$ python3 -q
>>> import numpy as np
>>> from numpy import linalg as LA
>>> np.set_printoptions(precision=2, suppress=True, linewidth=140, sign=" ")
>>> def rnd(a):
...     return np.round(a, 2) + 0
... 
>>> feats = np.loadtxt("dump.csv", delimiter=",")
>>> rnd(feats)
array([[ 4.43, -1.62,  3.  ,  2.81,  4.62],
       [ 1.38,  0.41,  3.  ,  1.79,  2.59],
       [-3.17,  3.44,  3.  ,  0.28, -0.44],
       [ 4.31, -1.54,  3.  ,  2.77,  4.54],
       [-0.83,  1.89,  3.  ,  1.06,  1.11],
       [ 3.84, -1.23,  3.  ,  2.61,  4.23],
       [ 0.16,  1.23,  3.  ,  1.39,  1.77],
       [ 2.29, -0.19,  3.  ,  2.1 ,  3.19],
       [-4.27,  4.18,  3.  , -0.09, -1.18],
       [-2.38,  2.92,  3.  ,  0.54,  0.08],
       [ 2.64, -0.43,  3.  ,  2.21,  3.43],
       [ 0.06,  1.29,  3.  ,  1.35,  1.71],
       [ 1.64,  0.24,  3.  ,  1.88,  2.76],
       [-1.89,  2.59,  3.  ,  0.7 ,  0.41],
       [ 0.2 ,  1.2 ,  3.  ,  1.4 ,  1.8 ],
       [ 1.88,  0.08,  3.  ,  1.96,  2.92],
       [-5.01,  4.67,  3.  , -0.34, -1.67],
       [ 4.91, -1.94,  3.  ,  2.97,  4.94],
       [-0.21,  1.47,  3.  ,  1.26,  1.53],
       [ 5.63, -2.42,  3.  ,  3.21,  5.42],
       [ 8.16, -4.1 ,  3.  ,  4.05,  7.1 ],
       [-0.22,  1.48,  3.  ,  1.26,  1.52],
       [ 6.39, -2.93,  3.  ,  3.46,  5.93],
       [ 2.05, -0.04,  3.  ,  2.02,  3.04],
       [ 6.19, -2.79,  3.  ,  3.4 ,  5.79],
       [-3.84,  3.9 ,  3.  ,  0.05, -0.9 ],
       [ 2.39, -0.26,  3.  ,  2.13,  3.26],
       [ 3.67, -1.11,  3.  ,  2.56,  4.11],
       [-2.37,  2.91,  3.  ,  0.54,  0.09],
       [ 1.17,  0.55,  3.  ,  1.72,  2.45],
       [ 0.23,  1.18,  3.  ,  1.41,  1.82],
       [ 3.3 , -0.87,  3.  ,  2.43,  3.87]])
>>> LA.norm(feats, axis=1).argmax()
np.int64(20)
>>> rnd(LA.norm(feats, 2))
np.float64(31.85)
>>> rnd(LA.norm(feats[26] - feats[7]))
np.float64(0.14)
>>> rng = np.random.default_rng(75996)
>>> B = feats + rng.integers(-2, 3, (32, 2)) @ rng.integers(-2, 3, (2, 5))
>>> rnd(B)
array([[ 4.43,  2.38,  3.  ,  2.81,  2.62],
       [ 1.38,  4.41,  1.  , -0.21,  0.59],
       [-3.17, -0.56,  3.  ,  0.28,  1.56],
       [ 4.31,  4.46,  4.  ,  3.77,  1.54],
       [-0.83, -0.11,  0.  , -1.94,  2.11],
       [ 3.84,  4.77,  4.  ,  3.61,  1.23],
       [ 0.16,  7.23,  4.  ,  2.39, -1.23],
       [ 2.29,  3.81,  3.  ,  2.1 ,  1.19],
       [-4.27,  6.18,  0.  , -3.09, -2.18],
       [-2.38, -1.08,  3.  ,  0.54,  2.08],
       [ 2.64,  3.57,  3.  ,  2.21,  1.43],
       [ 0.06,  3.29,  4.  ,  2.35,  0.71],
       [ 1.64,  0.24,  3.  ,  1.88,  2.76],
       [-1.89,  6.59,  1.  , -1.3 , -1.59],
       [ 0.2 ,  3.2 ,  0.  , -1.6 ,  0.8 ],
       [ 1.88,  2.08,  2.  ,  0.96,  1.92],
       [-5.01,  8.67,  1.  , -2.34, -3.67],
       [ 4.91, -7.94,  2.  ,  1.97,  7.94],
       [-0.21, -2.53,  1.  , -0.74,  3.53],
       [ 5.63,  5.58,  3.  ,  3.21,  1.42],
       [ 8.16, -6.1 ,  4.  ,  5.05,  8.1 ],
       [-0.22, -0.52,  2.  ,  0.26,  2.52],
       [ 6.39, -0.93,  4.  ,  4.46,  4.93],
       [ 2.05,  7.96,  3.  ,  2.02, -0.96],
       [ 6.19,  1.21,  3.  ,  3.4 ,  3.79],
       [-3.84,  1.9 ,  6.  ,  3.05,  0.1 ],
       [ 2.39, -2.26,  0.  , -0.87,  4.26],
       [ 3.67, -7.11,  2.  ,  1.56,  7.11],
       [-2.37,  0.91,  0.  , -2.46,  1.09],
       [ 1.17,  6.55,  2.  ,  0.72, -0.55],
       [ 0.23, -6.82,  3.  ,  1.41,  5.82],
       [ 3.3 , -0.87,  3.  ,  2.43,  3.87]])
>>> rnd(np.abs(B - feats).sum(axis=1))
array([  6.,  10.,   6.,  11.,   9.,  11.,  11.,   6.,   9.,   6.,   6.,   5.,   0.,  10.,   9.,   5.,  10.,  11.,  10.,  12.,   5.,   5.,
         5.,  12.,   6.,   9.,   9.,  11.,   9.,  11.,  12.,   0.])
>>> F = np.loadtxt("arr.csv", delimiter=",")
>>> F
array([[-1.  ,  0.25,  0.25, -0.99, -0.18, -0.98,  0.64, -0.37,  0.84,  1.  ,  0.83, -1.  ],
       [ 0.56,  1.  ,  0.98, -0.54,  0.7 , -0.95, -0.69,  0.89, -0.69, -0.96,  0.31, -0.58],
       [-0.33,  0.96,  0.83, -0.54,  0.19, -0.82, -0.24,  0.51, -0.33, -0.54,  0.19, -0.6 ],
       [ 0.13, -0.6 , -0.28,  0.21, -0.26,  0.35,  0.15, -0.24,  0.02,  0.1 , -0.16,  0.19],
       [-1.  ,  0.62,  0.8 , -0.96, -0.78, -0.97,  0.62, -0.29,  0.18,  0.91,  0.32, -0.98],
       [ 0.89,  0.93, -0.17,  0.37,  0.96,  0.18, -0.77,  0.76,  0.2 , -0.57,  0.55,  0.69],
       [ 0.54,  0.98,  0.77, -0.17,  0.59, -0.66, -0.49,  0.66, -0.36, -0.78,  0.21, -0.13],
       [-1.  , -0.56, -0.48, -0.93,  0.14, -0.77,  0.45, -0.39,  0.8 ,  0.99,  0.69, -0.93],
       [-0.89, -0.99, -0.34, -0.17, -0.98,  0.31,  0.84, -0.87, -0.06,  0.76, -0.64, -0.56],
       [ 0.13,  0.95,  0.91, -0.34, -0.51, -0.8 , -0.03,  0.36, -0.64, -0.83, -0.24, -0.56],
       [ 0.27, -0.78, -0.94,  0.39,  0.93,  0.81, -0.45,  0.11,  0.76,  0.82,  0.59,  0.74],
       [-1.  ,  0.72,  0.83, -1.  , -0.77, -1.  ,  0.76, -0.4 ,  0.62,  1.  ,  0.7 , -1.  ],
       [-0.95,  0.35,  0.41, -0.76, -0.33, -0.76,  0.29, -0.11,  0.18,  0.69,  0.24, -0.82],
       [ 0.69, -1.  , -0.92,  0.87, -0.97,  0.97,  0.79, -0.92, -0.08,  0.38, -0.83,  0.79],
       [-0.94, -1.  , -0.99,  0.03,  0.25,  0.92,  0.52, -0.82,  0.92,  1.  ,  0.41,  0.34],
       [-0.97,  1.  ,  0.92, -0.96,  0.98, -0.99, -0.78,  0.93,  0.4 ,  0.38,  0.92, -0.94],
       [ 0.83,  0.68, -0.3 ,  0.41,  0.88,  0.35, -0.6 ,  0.54,  0.16, -0.42,  0.35,  0.65],
       [ 0.87, -0.97,  0.45,  0.78, -1.  ,  0.71,  0.79, -0.82, -0.83, -0.89, -0.93,  0.38],
       [-0.95,  0.81, -0.36, -0.81,  0.94, -0.7 , -0.45,  0.51,  0.76,  0.92,  0.84, -0.64],
       [-0.57,  1.  ,  0.9 , -0.78,  0.87, -0.95, -0.64,  0.83, -0.1 , -0.46,  0.66, -0.74],
       [ 0.8 ,  0.58,  0.58,  0.37, -0.35, -0.03, -0.09,  0.18, -0.54, -0.83, -0.37,  0.26],
       [ 1.  , -0.95,  0.26,  0.96, -0.98,  0.93,  0.49, -0.64, -0.89, -0.99, -0.95,  0.92],
       [ 0.89, -0.99, -0.98,  0.87,  0.64,  0.98, -0.12, -0.45,  0.63,  0.64, -0.01,  0.94],
       [ 0.89, -0.49,  0.86,  0.64, -0.99,  0.15,  0.64, -0.55, -0.89, -0.96, -0.9 ,  0.11],
       [ 0.73,  0.88,  0.25,  0.18,  0.77, -0.12, -0.54,  0.58, -0.08, -0.6 ,  0.27,  0.36],
       [ 0.91, -0.79, -0.88,  0.77,  0.79,  0.9 , -0.4 ,  0.05,  0.4 ,  0.05,  0.13,  0.89],
       [ 0.3 ,  0.55,  0.5 ,  0.01, -0.23, -0.27, -0.03,  0.14, -0.33, -0.54, -0.16, -0.09],
       [-0.16, -0.82, -0.99,  0.24,  0.99,  0.86, -0.65,  0.28,  0.93,  0.97,  0.85,  0.8 ],
       [-0.44,  0.83,  0.98, -0.5 , -0.98, -0.89,  0.6 , -0.22, -0.86, -0.89, -0.72, -0.85]])
>>> x0 = np.array([-2, -1, -4, 4, -4, -1, 2, -4, -5, 0, -1, -1])
>>> target = F @ x0
>>> rnd(LA.pinv(F) @ F)
array([[ 1.,  0.,  0.,  0.,  0.,  0.,  0.,  0.,  0.,  0.,  0.,  0.],
       [ 0.,  1.,  0.,  0.,  0.,  0.,  0.,  0.,  0.,  0.,  0.,  0.],
       [ 0.,  0.,  1.,  0.,  0.,  0.,  0.,  0.,  0.,  0.,  0.,  0.],
       [ 0.,  0.,  0.,  1.,  0.,  0.,  0.,  0.,  0.,  0.,  0.,  0.],
       [ 0.,  0.,  0.,  0.,  1.,  0.,  0.,  0.,  0.,  0.,  0.,  0.],
       [ 0.,  0.,  0.,  0.,  0.,  1.,  0.,  0.,  0.,  0.,  0.,  0.],
       [ 0.,  0.,  0.,  0.,  0.,  0.,  1.,  0.,  0.,  0.,  0.,  0.],
       [ 0.,  0.,  0.,  0.,  0.,  0.,  0.,  1.,  0.,  0.,  0.,  0.],
       [ 0.,  0.,  0.,  0.,  0.,  0.,  0.,  0.,  1.,  0.,  0.,  0.],
       [ 0.,  0.,  0.,  0.,  0.,  0.,  0.,  0.,  0.,  1.,  0.,  0.],
       [ 0.,  0.,  0.,  0.,  0.,  0.,  0.,  0.,  0.,  0.,  1.,  0.],
       [ 0.,  0.,  0.,  0.,  0.,  0.,  0.,  0.,  0.,  0.,  0.,  1.]])
>>> target = target + 0.05 * rng.normal(size=29)
>>> rnd(target)
array([ -2.87, -11.15,  -6.11,   4.1 ,   0.6 , -11.34,  -9.55,  -0.35,  13.72,  -0.9 ,  -5.49,  -1.63,  -0.34,  15.27,   3.95, -16.75,
        -8.57,  13.47, -10.72, -13.09,   0.31,  12.75,   0.55,  10.31,  -9.25,  -2.47,  -0.65,  -7.49,   6.81])
>>> c, *_ = LA.lstsq(F, target)
>>> [round(float(LA.norm(LA.solve(F.T @ F + lam * np.eye(12), F.T @ target))), 2) for lam in (0, 1, 10, 100)]
[11.06, 6.99, 5.51, 2.16]
>>> c.round()
array([-2., -1., -4.,  5., -4., -1.,  1., -5., -6.,  0., -0., -2.])
